% python3 -q
>>> import numpy as np
>>> import numpy.linalg as la
>>> np.set_printoptions(precision=2, suppress=True, linewidth=100)
>>> M = np.loadtxt("sample6.csv", delimiter=",")
>>> M
array([[ 0.,  2.,  1.,  5.,  1., -2., -3.,  0., -3.,  1.,  2.,  4.,  2.],
       [ 2.,  4.,  0.,  2.,  2., -1., -3.,  2., -4.,  3., -1.,  5., -4.],
       [ 1.,  0.,  0.,  2.,  6.,  1., -2.,  2.,  4., -5., -6.,  0., -4.],
       [ 5.,  2.,  2., -4., -3., -1.,  1.,  1., -6., -2., -1.,  1., -2.],
       [ 1.,  2.,  6., -3., -2.,  0., -5.,  0., -3.,  0., -1.,  3.,  2.],
       [-2., -1.,  1., -1.,  0.,  6.,  0.,  3., -6., -1.,  0., -2.,  2.],
       [-3., -3., -2.,  1., -5.,  0.,  2.,  1., -4.,  2., -4.,  1.,  2.],
       [ 0.,  2.,  2.,  1.,  0.,  3.,  1.,  2.,  0., -3., -1.,  1.,  2.],
       [-3., -4.,  4., -6., -3., -6., -4.,  0.,  2.,  0.,  0.,  3.,  1.],
       [ 1.,  3., -5., -2.,  0., -1.,  2., -3.,  0.,  4., -4.,  2., -1.],
       [ 2., -1., -6., -1., -1.,  0., -4., -1.,  0., -4.,  2., -4.,  1.],
       [ 4.,  5.,  0.,  1.,  3., -2.,  1.,  1.,  3.,  2., -4.,  4.,  1.],
       [ 2., -4., -4., -2.,  2.,  2.,  2.,  2.,  1., -1.,  1.,  1., -4.]])
>>> ev, V = la.eigh(M)
>>> x0 = np.array([1, 2, 3, 3, 0, 2, 1, 0, 2, 1, 3, 1, 3])
>>> x0 @ M @ x0
np.float64(-324.0)
>>> la.eigvalsh(M[1:, 1:])
array([-16.1 ,  -9.78,  -7.78,  -6.22,  -2.39,   0.01,   4.01,   5.05,   8.45,  12.44,  13.2 ,
        15.11])
>>> np.unravel_index(np.abs(M).argmax(), M.shape)
(np.int64(2), np.int64(4))
>>> np.round(la.norm(M), 2)
np.float64(35.86)
>>> np.count_nonzero(M)
np.int64(145)
>>> M.shape
(13, 13)
>>> np.abs(M).max()
np.float64(6.0)
>>> M.sum(axis=0)
array([ 10.,   7.,  -1.,  -7.,   0.,  -1., -12.,  10., -16.,  -4., -17.,  19.,  -2.])
>>> M.mean(axis=0)
array([ 0.77,  0.54, -0.08, -0.54,  0.  , -0.08, -0.92,  0.77, -1.23, -0.31, -1.31,  1.46, -0.15])
>>> Y = np.array([[3, -2],
...     [1, -2],
...     [1, 3],
...     [3, 0],
...     [-1, -2],
...     [-1, 0],
...     [-3, -2],
...     [2, 3],
...     [-2, 0],
...     [-1, 0],
...     [-2, -2],
...     [-2, -2],
...     [3, -2]])
>>> la.matrix_rank(M @ Y)
np.int64(2)
>>> np.einsum("ij->j", M)
array([ 10.,   7.,  -1.,  -7.,   0.,  -1., -12.,  10., -16.,  -4., -17.,  19.,  -2.])
>>> Y.T @ M.T
array([[ 27.,  13.,   9.,  18.,  27.,  14.,   8.,  14., -13., -19.,  18.,  13., -31.],
       [-13.,  -4.,  16.,   3.,  18.,  18.,  17.,   2.,  32., -30., -11., -25.,  -6.]])
>>> np.einsum("ij,ij->i", M, M)
array([ 78., 109., 143., 107., 102.,  97.,  94.,  38., 152.,  90.,  97., 103.,  76.])
>>> x0 = np.array([-1, 3, 0, -3, -3, 0, 0, 0, 0, 3, -3, 2, -1])
>>> rhs = M @ x0
>>> coef, lr = np.zeros(13), 1 / la.norm(M, 2) ** 2
>>> for i in range(30):
...     coef -= lr * M.T @ (M @ coef - rhs)
...     if i % 5 == 0: print(i, round(la.norm(M @ coef - rhs), 2))
... 
0 30.05
5 9.01
10 6.44
15 5.32
20 4.69
25 4.24
>>> np.round(la.cond(M), 2)
np.float64(8.11)
>>> F = np.loadtxt("w.csv", delimiter=",")
>>> F
array([[ 0.,  0.,  0.,  0.,  0.,  0.,  0.,  0.,  0.,  0.,  0.,  0.,  0.,  0.,  0.],
       [ 0.,  0.,  0.,  0.,  0.,  0.,  0.,  0.,  0.,  0.,  0.,  0.,  0.,  0.,  0.],
       [ 0.,  0.,  0.,  0.,  0.,  0.,  0.,  0.,  0.,  0.,  0.,  0.,  0.,  0.,  0.],
       [ 0.,  0.,  0.,  4., -4.,  0.,  2.,  2.,  0.,  0., -2., -4., -2.,  4.,  4.],
       [ 0.,  0.,  0., -4.,  4.,  0., -2., -2.,  0.,  0.,  2.,  4.,  2., -4., -4.],
       [ 0.,  0.,  0.,  0.,  0.,  0.,  0.,  0.,  0.,  0.,  0.,  0.,  0.,  0.,  0.],
       [ 0.,  0.,  0.,  2., -2.,  0.,  1.,  1.,  0.,  0., -1., -2., -1.,  2.,  2.],
       [ 0.,  0.,  0.,  2., -2.,  0.,  1.,  1.,  0.,  0., -1., -2., -1.,  2.,  2.],
       [ 0.,  0.,  0.,  0.,  0.,  0.,  0.,  0.,  0.,  0.,  0.,  0.,  0.,  0.,  0.],
       [ 0.,  0.,  0.,  0.,  0.,  0.,  0.,  0.,  0.,  0.,  0.,  0.,  0.,  0.,  0.],
       [ 0.,  0.,  0., -2.,  2.,  0., -1., -1.,  0.,  0.,  1.,  2.,  1., -2., -2.],
       [ 0.,  0.,  0., -4.,  4.,  0., -2., -2.,  0.,  0.,  2.,  4.,  2., -4., -4.],
       [ 0.,  0.,  0., -2.,  2.,  0., -1., -1.,  0.,  0.,  1.,  2.,  1., -2., -2.],
       [ 0.,  0.,  0.,  4., -4.,  0.,  2.,  2.,  0.,  0., -2., -4., -2.,  4.,  4.],
       [ 0.,  0.,  0.,  4., -4.,  0.,  2.,  2.,  0.,  0., -2., -4., -2.,  4.,  4.]])
>>> # null space of dimension 14
>>> ev, V = la.eigh(F)
>>> la.eigvalsh(F + -2 * np.eye(15))
array([-2., -2., -2., -2., -2., -2., -2., -2., -2., -2., -2., -2., -2., -2., 22.])
>>> np.round(la.svd(F, compute_uv=False), 2) + 0
array([24.,  0.,  0.,  0.,  0.,  0.,  0.,  0.,  0.,  0.,  0.,  0.,  0.,  0.,  0.])
>>> np.round(la.eigvalsh(F @ F), 2) + 0
array([  0.,   0.,   0.,   0.,   0.,   0.,   0.,   0.,   0.,   0.,   0.,   0.,   0.,   0., 576.])
>>> (ev > 1e-8).sum(), (ev < -1e-8).sum()
(np.int64(1), np.int64(0))
>>> np.abs(V[:, -1])
array([0.  , 0.  , 0.  , 0.41, 0.41, 0.  , 0.2 , 0.2 , 0.  , 0.  , 0.2 , 0.41, 0.2 , 0.41, 0.41])
